>>> import numpy as np
>>> np.set_printoptions(precision=2, suppress=True, linewidth=140, floatmode="fixed")
>>> def tidy(a):
...     return np.round(a, 2) + 0
... 
>>> X = np.load("w.npy")
>>> X
array([[-1, -1, -1, -1],
       [-1, -2, -2, -2],
       [-1, -2, -3, -3],
       [-1, -2, -3, -4]])
>>> O = X.astype(float).copy()
>>> for j in range(4):
...     O[:, j] -= O[:, :j] @ (O[:, :j].T @ O[:, j])
...     O[:, j] /= np.linalg.norm(O[:, j])
... 
>>> tidy(O)
array([[-0.50,  0.87,  0.00,  0.00],
       [-0.50, -0.29,  0.82,  0.00],
       [-0.50, -0.29, -0.41,  0.71],
       [-0.50, -0.29, -0.41, -0.71]])
>>> tidy(O.T @ X)
array([[2.00, 3.50, 4.50, 5.00],
       [0.00, 0.87, 1.44, 1.73],
       [0.00, 0.00, 0.82, 1.22],
       [0.00, 0.00, 0.00, 0.71]])
>>> ev, evecs = np.linalg.eig(X)
>>> tidy(ev)
array([-8.29, -1.00, -0.43, -0.28])
>>> tidy(np.sort(np.linalg.eigvals(X.T)))
array([-8.29, -1.00, -0.43, -0.28])
>>> tidy(np.sort(np.linalg.eigvals(X @ X)))
array([ 0.08,  0.18,  1.00, 68.74])
>>> K = np.loadtxt("dump.csv", delimiter=",")
>>> K
array([[ 1.00,  0.00,  0.00],
       [-5.00,  1.00,  0.00],
       [ 2.00, -7.00,  1.00]])
>>> round(np.log10(np.linalg.cond(K)))
2
>>> (K - K.T) / 2
array([[ 0.00,  2.50, -1.00],
       [-2.50,  0.00,  3.50],
       [ 1.00, -3.50,  0.00]])
>>> np.allclose(K @ K.T, K.T @ K)
False
>>> assert K == K.T
Traceback (most recent call last):
  File "<python-input-18>", line 1, in <module>
    assert K == K.T
           ^^^^^^^^
ValueError: The truth value of an array with more than one element is ambiguous. Use a.any() or a.all()
>>> np.allclose(K, K.T)
False
>>> tidy(np.sort(np.abs(np.linalg.eigvals(K))))
array([1.00, 1.00, 1.00])
>>> np.trace(K)
np.float64(3.0)
>>> tidy(np.linalg.matrix_power(K, 2))
array([[  1.00,   0.00,   0.00],
       [-10.00,   1.00,   0.00],
       [ 39.00, -14.00,   1.00]])
>>> blk = np.stack([K, -2 * K, K[::-1]])
>>> np.linalg.matrix_rank(blk.reshape(3, -1))
np.int64(2)
>>> tidy(np.linalg.det(blk))
array([ 1.00, -8.00, -1.00])
>>> blk.shape
(3, 3, 3)
>>> blk.sum(axis=0)
array([[ 1.00, -7.00,  1.00],
       [ 0.00,  0.00,  0.00],
       [-1.00,  7.00, -1.00]])
>>> P = np.triu(np.array([[-1, -3, 3], [-2, 3, -3], [-2, -1, 0]]), 1) + np.eye(3)
>>> M2 = P @ K @ np.linalg.inv(P)
>>> np.trace(M2), np.trace(K)
(np.float64(3.0), np.float64(3.0))
>>> M2
array([[ 22.00,  42.00,  63.00],
       [-11.00, -11.00,  -3.00],
       [  2.00,  -1.00,  -8.00]])
>>> np.linalg.matrix_rank(K - K[0, 0] * np.eye(3))
np.int64(2)
>>> tidy(np.sort(np.linalg.eigvals(K)))
array([1.00, 1.00, 1.00])
>>> tidy(np.linalg.matrix_power(K - np.diag(np.diag(K)), 3))
array([[0.00, 0.00, 0.00],
       [0.00, 0.00, 0.00],
       [0.00, 0.00, 0.00]])
>>> np.prod(np.diag(K)), tidy(np.linalg.det(K))
(np.float64(1.0), np.float64(1.0))
>>> W0 = np.load("run1.npy")
>>> W0
array([[1.00, 0.70, 0.49, 0.34],
       [0.70, 1.00, 0.70, 0.49],
       [0.49, 0.70, 1.00, 0.70],
       [0.34, 0.49, 0.70, 1.00]])
>>> rng = np.random.default_rng(922)
>>> idx = rng.permutation(4)
>>> M2 = W0[:, idx] * rng.choice([-1, 1], 4)
>>> M2
array([[-0.34, -1.00, -0.49,  0.70],
       [-0.49, -0.70, -0.70,  1.00],
       [-0.70, -0.49, -1.00,  0.70],
       [-1.00, -0.34, -0.70,  0.49]])
>>> U, _, Vt = np.linalg.svd(W0.T @ M2)
>>> tidy(np.linalg.lstsq(W0, M2)[0])
array([[ 0.00, -1.00,  0.00,  0.00],
       [ 0.00,  0.00,  0.00,  1.00],
       [ 0.00,  0.00, -1.00,  0.00],
       [-1.00,  0.00,  0.00,  0.00]])
>>> idx
array([3, 0, 2, 1])
